% ipython --no-banner

In [1]: import numpy as np

In [2]: np.set_printoptions(precision=3, suppress=True, linewidth=140, sign=" ")

In [3]: mat = np.load("test16.npy")

In [4]: mat
Out[4]: 
array([[ 0.5  ,  0.167,  0.167,  0.167],
       [ 0.   ,  0.333,  0.5  ,  0.167],
       [ 0.222,  0.222,  0.222,  0.333],
       [ 0.   ,  0.286,  0.429,  0.286]])

In [5]: # row-stochastic, so 1 is an eigenvalue

In [6]: mat @ np.ones(4)
Out[6]: array([ 1.,  1.,  1.,  1.])

In [7]: np.linalg.matrix_power(mat, 100)
Out[7]: 
array([[ 0.15 ,  0.259,  0.338,  0.253],
       [ 0.15 ,  0.259,  0.338,  0.253],
       [ 0.15 ,  0.259,  0.338,  0.253],
       [ 0.15 ,  0.259,  0.338,  0.253]])

In [8]: np.sort(np.abs(np.linalg.eigvals(mat)))[::-1]
Out[8]: array([ 1.   ,  0.397,  0.1  ,  0.044])

In [9]: p = np.eye(4)[1]

In [10]: for _ in range(7):
    ...:     p = p @ mat
    ...:     print(p.round(3))
    ...: 
[ 0.     0.333  0.5    0.167]
[ 0.111  0.27   0.349  0.27 ]
[ 0.133  0.263  0.347  0.257]
[ 0.144  0.26   0.341  0.255]
[ 0.148  0.259  0.339  0.254]
[ 0.149  0.259  0.338  0.253]
[ 0.15   0.259  0.338  0.253]

In [11]: A2 = np.array([[2, 4], [0, 2]])

In [12]: basis = np.kron(A2, mat)

In [13]: basis
Out[13]: 
array([[ 1.   ,  0.333,  0.333,  0.333,  2.   ,  0.667,  0.667,  0.667],
       [ 0.   ,  0.667,  1.   ,  0.333,  0.   ,  1.333,  2.   ,  0.667],
       [ 0.444,  0.444,  0.444,  0.667,  0.889,  0.889,  0.889,  1.333],
       [ 0.   ,  0.571,  0.857,  0.571,  0.   ,  1.143,  1.714,  1.143],
       [ 0.   ,  0.   ,  0.   ,  0.   ,  1.   ,  0.333,  0.333,  0.333],
       [ 0.   ,  0.   ,  0.   ,  0.   ,  0.   ,  0.667,  1.   ,  0.333],
       [ 0.   ,  0.   ,  0.   ,  0.   ,  0.444,  0.444,  0.444,  0.667],
       [ 0.   ,  0.   ,  0.   ,  0.   ,  0.   ,  0.571,  0.857,  0.571]])

In [14]: basis.shape
Out[14]: (8, 8)

In [15]: np.round(np.linalg.norm(basis, 2), 3), round(np.linalg.norm(A2, 2) * np.linalg.norm(mat, 2), 3)
Out[15]: (np.float64(4.965), np.float64(4.965))
